% python3 -q
>>> import numpy as np
>>> import numpy.linalg as la
>>> np.set_printoptions(precision=2, suppress=True, linewidth=120)
>>> def rd(a):
...     return np.round(a, 2) + 0
... 
>>> W0 = np.load("dump.npy")
>>> W0
array([[-1, -3, -3,  2, -3],
       [ 3, -1,  0, -2,  2],
       [ 3,  2, -3,  2,  3]])
>>> x0 = np.array([2, -1, 2, -3, -1])
>>> h = np.maximum(W0 @ x0, 0)
>>> W0.T @ h
array([ 33, -11,   0, -22,  22])
>>> rd(np.tanh(W0 @ x0))
array([-1.,  1., -1.])
>>> t3 = np.stack([W0, -3 * W0, W0[::-1]])
>>> la.matrix_rank(t3)
array([3, 3, 3])
>>> (t3 @ W0.T).shape
(3, 3, 3)
>>> t3.sum(axis=0)
array([[ 5,  8,  3, -2,  9],
       [-3,  1,  0,  2, -2],
       [-7, -7,  3, -2, -9]])
>>> la.matrix_rank(t3.reshape(3, -1))
np.int64(2)
>>> G = W0.T @ W0
>>> rd(la.eigvalsh(G)[::-1])
array([45.21, 28.53, 11.25,  0.  ,  0.  ])
>>> np.diag(G)
array([19, 14, 18, 12, 22])
>>> (W0 @ W0.T).shape
(3, 3)
>>> rd(la.svd(W0, compute_uv=False) ** 2)
array([45.21, 28.53, 11.25])
>>> Uu, sig, VT = la.svd(W0, full_matrices=False)
>>> rd(np.cumsum(sig ** 2) / np.sum(sig ** 2))
array([0.53, 0.87, 1.  ])
>>> rd(Uu.T @ Uu)
array([[1., 0., 0.],
       [0., 1., 0.],
       [0., 0., 1.]])
>>> rd(VT @ VT.T)
array([[1., 0., 0.],
       [0., 1., 0.],
       [0., 0., 1.]])
>>> rd(np.sqrt((sig ** 2).sum())), rd(la.norm(W0))
(np.float64(9.22), np.float64(9.22))
>>> rd(Uu.T @ W0 @ VT.T)
array([[6.72, 0.  , 0.  ],
       [0.  , 5.34, 0.  ],
       [0.  , 0.  , 3.35]])
>>> (sig > 1e-8).sum()
np.int64(3)
>>> X = -3 * np.eye(3) + np.eye(3, k=1)
>>> X
array([[-3.,  1.,  0.],
       [ 0., -3.,  1.],
       [ 0.,  0., -3.]])
>>> # triangular
>>> M2 = la.inv(X)
>>> rd(la.det(X) * M2)
array([[9., 3., 1.],
       [0., 9., 3.],
       [0., 0., 9.]])
>>> rd(la.slogdet(X)[0])
np.float64(-1.0)
>>> (np.abs(M2) > 1e-9).astype(int)
array([[1, 1, 1],
       [0, 1, 1],
       [0, 0, 1]])
>>> rd(M2)
array([[-0.33, -0.11, -0.04],
       [ 0.  , -0.33, -0.11],
       [ 0.  ,  0.  , -0.33]])
>>> rd(la.det(X) * la.det(M2))
np.float64(1.0)
>>> rd(la.inv(M2))
array([[-3.,  1.,  0.],
       [ 0., -3.,  1.],
       [ 0.,  0., -3.]])
>>> mat = np.load("mat.npy")
>>> mat
array([[5, 0, 2, 2, 2],
       [0, 5, 2, 1, 2],
       [2, 2, 6, 4, 2],
       [2, 1, 4, 9, 8],
       [2, 2, 2, 8, 9]])
>>> r0, v = mat[3], mat[1]
>>> r0 @ v
np.int64(38)
>>> pr = (r0 @ v) / (r0 @ r0) * r0
>>> rd(la.norm(r0 + v) ** 2 + la.norm(r0 - v) ** 2)
np.float64(400.0)
>>> rd(v - pr)
array([-0.46,  4.77,  1.08, -1.06,  0.17])
>>> rd((v - pr) @ r0)
np.float64(0.0)
>>> rd(la.eigvals(mat).sum().real)
np.float64(34.0)
>>> rd(la.eigvals(mat))
array([19.7 ,  0.17,  3.26,  5.04,  5.83])
>>> rd(la.det(2 * mat)), rd(la.det(mat))
(np.float64(10368.0), np.float64(324.0))
>>> F = np.loadtxt("out13.csv", delimiter=",")
>>> rd(F)
array([[ 0.09, -0.09,  0.27],
       [-0.09,  0.09, -0.27],
       [ 0.27, -0.27,  0.82]])
>>> la.cond(F) > 100
np.True_
>>> rd(la.norm(F, 2) / la.norm(F))
np.float64(1.0)
>>> W = np.array([[2, 1], [3, 1], [1, 3]])
>>> coef = np.array([-4, 5])
>>> act = np.maximum(F @ W + coef, 0)
>>> la.matrix_rank(act)
np.int64(1)
>>> rd(act)
array([[0.  , 5.82],
       [0.  , 4.18],
       [0.  , 7.45]])
>>> (act > 0).mean(axis=0)
array([0., 1.])
>>> W2 = np.array([[2, 5, 1], [-8, -4, -9]])
>>> (act @ W2).round(6).argmax(axis=1)
array([1, 1, 1])
>>> rd(act @ W2)
array([[-46.55, -23.27, -52.36],
       [-33.45, -16.73, -37.64],
       [-59.64, -29.82, -67.09]])
>>> x0 = np.array([-3, -1, 0])
>>> rd(F @ F @ x0)
array([-0.18,  0.18, -0.55])
>>> rd((x0 - F @ x0) @ (F @ x0))
np.float64(0.0)
>>> rd(np.eye(3) - F)
array([[ 0.91,  0.09, -0.27],
       [ 0.09,  0.91,  0.27],
       [-0.27,  0.27,  0.18]])
>>> M2 = np.array([[0, 0, 0], [0, 0, 0], [2, 2, 1]])
>>> rd(np.einsum("ij->j", F))
array([ 0.27, -0.27,  0.82])
>>> la.matrix_rank(F @ M2)
np.int64(1)
>>> rd(F @ M2)
array([[ 0.55,  0.55,  0.27],
       [-0.55, -0.55, -0.27],
       [ 1.64,  1.64,  0.82]])
>>> rd(np.einsum("ik,kj->ji", F, M2))
array([[ 0.55, -0.55,  1.64],
       [ 0.55, -0.55,  1.64],
       [ 0.27, -0.27,  0.82]])
>>> np.vstack([F, M2.T]).shape
(6, 3)
>>> la.matrix_rank(np.vstack([F, M2.T]))
np.int64(2)
>>> np.unique(F.round(6), axis=0).shape
(3, 3)
>>> la.lstsq(F[:-1].T, F[-1])[2]
np.int32(1)
>>> np.allclose(F[:-1].T @ la.lstsq(F[:-1].T, F[-1])[0], F[-1])
True
>>> rd(F @ la.pinv(F) @ F)
array([[ 0.09, -0.09,  0.27],
       [-0.09,  0.09, -0.27],
       [ 0.27, -0.27,  0.82]])
>>> m1 = np.loadtxt("case11.csv", delimiter=",")
>>> rd(m1)
array([[-0.68, -0.46,  0.57],
       [ 0.68, -0.13,  0.72],
       [-0.26,  0.88,  0.4 ]])
>>> # orthonormal columns
>>> rd(la.norm(m1, "nuc"))
np.float64(3.0)
>>> rd(la.norm(m1) ** 2 / la.norm(m1, 2) ** 2)
np.float64(3.0)
>>> data = np.loadtxt("data.csv", delimiter=",")
>>> data
array([[ 1.1, -1. , -1. ,  1.4],
       [ 0. ,  4. ,  0.8,  0. ],
       [-1.1, -2. , -1.8,  0.4]])
>>> ev, vecs = la.eigh(mat)
>>> x0 = np.array([2, 3, 4, -4, 4])
>>> rd(vecs * np.abs(ev) @ vecs.T)
array([[5., 0., 2., 2., 2.],
       [0., 5., 2., 1., 2.],
       [2., 2., 6., 4., 2.],
       [2., 1., 4., 9., 8.],
       [2., 2., 2., 8., 9.]])
>>> (np.sign(vecs[:, -1].round(6)) == np.sign(vecs[0, -1].round(6))).astype(int)
array([1, 1, 1, 1, 1])
>>> np.diff(data, axis=0)
array([[-1.1,  5. ,  1.8, -1.4],
       [-1.1, -6. , -2.6,  0.4]])
>>> rd(la.svd(data, compute_uv=False))
array([4.96, 1.86, 1.54])
>>> rd(la.norm(data))
np.float64(5.52)
>>> data[3]
Traceback (most recent call last):
  File "<python-input-90>", line 1, in <module>
    data[3]
    ~~~~^^^
IndexError: index 3 is out of bounds for axis 0 with size 3
>>> np.count_nonzero(data)
np.int64(10)
>>> W = np.array([[6, 2], [0, 5], [8, 4], [7, -2]])
>>> coef = np.array([2, 0])
>>> act = np.maximum(data @ W + coef, 0)
>>> rd((act > 0).mean(axis=0))
array([0.67, 0.33])
>>> (act > 0).astype(int)
array([[1, 0],
       [1, 1],
       [0, 0]])
>>> la.matrix_rank(act)
np.int64(2)
>>> act
array([[10.4,  0. ],
       [ 8.4, 23.2],
       [ 0. ,  0. ]])
>>> W2 = np.array([[1, -3, -2], [-3, -1, -2]])
>>> (act @ W2).round(6).argmax(axis=1)
array([0, 1, 0])
>>> J = np.load("x.npy")
>>> J
array([[-1.78,  0.23,  1.77],
       [ 0.  ,  0.02,  0.01],
       [-1.8 ,  0.2 ,  1.77],
       [-0.88,  0.11,  0.93],
       [-0.89,  0.12,  0.91],
       [-0.9 ,  0.1 ,  0.88],
       [ 1.78, -0.24, -1.79],
       [-0.94,  0.07,  0.86],
       [ 0.88, -0.11, -0.92],
       [-0.9 ,  0.09,  0.88],
       [ 1.79, -0.2 , -1.77],
       [ 0.91, -0.09, -0.93],
       [-1.79,  0.16,  1.8 ],
       [ 0.89, -0.1 , -0.89]])
>>> Xc = J - J.mean(axis=0)
>>> Uu, sig, VT = la.svd(Xc, full_matrices=False)
>>> np.abs(Uu[:, 0]).argmax()
np.int64(6)
>>> rd(VT[0] * np.sign(VT[0, np.abs(VT[0]).argmax()]))
array([ 0.71, -0.08, -0.7 ])
>>> np.abs(VT[0]).argmax()
np.int64(0)
>>> rd(Xc.mean(axis=0))
array([0., 0., 0.])
>>> la.matrix_rank(Xc)
np.int64(3)
>>> rd(sig)
array([6.58, 0.09, 0.06])
>>> Xc = (J - J.mean(axis=0)) / J.std(axis=0)
>>> Xc.std(axis=0)
array([1., 1., 1.])
>>> np.argwhere(np.abs(Xc) > 2)
array([], shape=(0, 2), dtype=int64)
>>> coef = la.lstsq(np.delete(Xc, 0, axis=1), Xc[:, 0])[0]
>>> rd(1 - np.var(Xc[:, 0] - np.delete(Xc, 0, axis=1) @ coef))
np.float64(1.0)
>>> np.abs(coef).argmax()
np.int64(1)
>>> rd(coef)
array([ 0.05, -1.05])
>>> G = np.cov(J, rowvar=False)
>>> rd(la.eigvalsh(G)[::-1])
array([3.33, 0.  , 0.  ])
>>> G.shape
(3, 3)
>>> rd(np.median(J, axis=0))
array([-0.88,  0.08,  0.87])
>>> hat = J @ la.solve(J.T @ J, J.T)
>>> rd(hat @ J[:, 1])
array([ 0.23,  0.02,  0.2 ,  0.11,  0.12,  0.1 , -0.24,  0.07, -0.11,  0.09, -0.2 , -0.09,  0.16, -0.1 ])
>>> rd(np.diag(hat))
array([0.3 , 0.06, 0.19, 0.25, 0.1 , 0.06, 0.36, 0.51, 0.17, 0.07, 0.16, 0.15, 0.59, 0.04])
>>> K = np.load("a.npy")
>>> K
array([[ -7.23,  -4.58,   4.15],
       [ -0.16,   0.31,  28.38],
       [ -1.45,  -0.7 ,  23.83],
       [  0.88,   0.59,  -5.31],
       [  4.47,   2.88,   5.15],
       [ 13.41,   8.26,  -9.49],
       [ 13.47,   8.39,  -9.56],
       [-10.93,  -6.96,  -9.68],
       [ -1.25,  -0.92,  -7.84],
       [  6.44,   4.06,   1.15],
       [ -2.09,  -1.29,   0.65]])
>>> Xc = K - K.mean(axis=0)
>>> Uu, sig, VT = la.svd(Xc, full_matrices=False)
>>> rd(Xc.mean(axis=0))
array([0., 0., 0.])
>>> rd(sig)
array([42.45, 27.36,  0.16])
>>> rd(np.abs(VT[-1]))
array([0.53, 0.85, 0.01])
>>> np.abs(Uu[:, 0]).argmax()
np.int64(1)
>>> la.matrix_rank(Xc)
np.int64(3)
>>> np.searchsorted(np.cumsum(sig ** 2) / (sig ** 2).sum(), 0.9) + 1
np.int64(2)
>>> np.abs(VT[0]).argmax()
np.int64(2)
